$ python3 -q
>>> import numpy as np
>>> import numpy.linalg as la
>>> np.set_printoptions(precision=4, suppress=True, linewidth=140)
>>> def tidy(a):
...     return np.round(a, 4) + 0
... 
>>> B = np.array([[0]])
>>> C = np.array([[8, -2, 0, 2], [3, -3, 6, -6], [6, -9, 0, -3], [3, 6, 5, -6]])
>>> M = np.block([[B, np.array([[-9, 9, 5, -3]])], [np.zeros((4, 1)), C]])
>>> print(M)
[[ 0. -9.  9.  5. -3.]
 [ 0.  8. -2.  0.  2.]
 [ 0.  3. -3.  6. -6.]
 [ 0.  6. -9.  0. -3.]
 [ 0.  3.  6.  5. -6.]]
>>> left, sig, vt = la.svd(M)
>>> vecs = vt[:(sig > 1e-8).sum()]
>>> rng = np.random.default_rng(8)
>>> vec = M[4] + -2 * M[1] + rng.integers(2) * np.eye(5)[2]
>>> vec
array([  0., -13.,  11.,   5., -10.])
>>> tidy(np.diag(vecs.T @ vecs))
array([0., 1., 1., 1., 1.])
>>> print(tidy(vecs.T @ vecs))
[[0. 0. 0. 0. 0.]
 [0. 1. 0. 0. 0.]
 [0. 0. 1. 0. 0.]
 [0. 0. 0. 1. 0.]
 [0. 0. 0. 0. 1.]]
>>> print(np.argsort(-la.norm(M, axis=0).round(6), kind="stable")[:3])
[2 1 4]
>>> tidy(la.norm(M, 2) / la.norm(M))
np.float64(0.7796)
>>> la.matrix_rank(M, rtol=0.1)
np.int64(4)
>>> J = np.load("test2.npy")
>>> tidy(J)
array([[ 1.    ,  0.    ,  0.    ,  0.    ,  0.    ],
       [ 0.    ,  1.    ,  0.    ,  0.    ,  0.    ],
       [ 0.    ,  0.    ,  0.809 , -0.5878,  0.    ],
       [ 0.    ,  0.    ,  0.5878,  0.809 ,  0.    ],
       [ 0.    ,  0.    ,  0.    ,  0.    ,  1.    ]])
>>> idx = rng.permutation(5)
>>> idx
array([0, 3, 4, 1, 2])
>>> B = J[idx][:, idx]
>>> print(tidy(np.diag(B)))
[1.    0.809 1.    1.    0.809]
>>> tidy(la.det(B)), tidy(la.det(J[idx]))
(np.float64(1.0), np.float64(1.0))
>>> tidy(la.eigvals(J).sum().real)
np.float64(4.618)
>>> print(tidy(la.eigvals(J)))
[0.809+0.5878j 0.809-0.5878j 1.   +0.j     1.   +0.j     1.   +0.j    ]
>>> print(tidy(np.einsum("ij,ji->", J, J)))
3.618
>>> data = np.array([[8, -3, 0], [0, -7, -2], [0, 0, -1]])
>>> w, vecs = la.eig(data)
>>> print(data @ vecs[:, 0] - w[0] * vecs[:, 0])
[0. 0. 0.]
>>> tidy(np.sort(la.eigvals(la.inv(data))))
array([-1.    , -0.1429,  0.125 ])
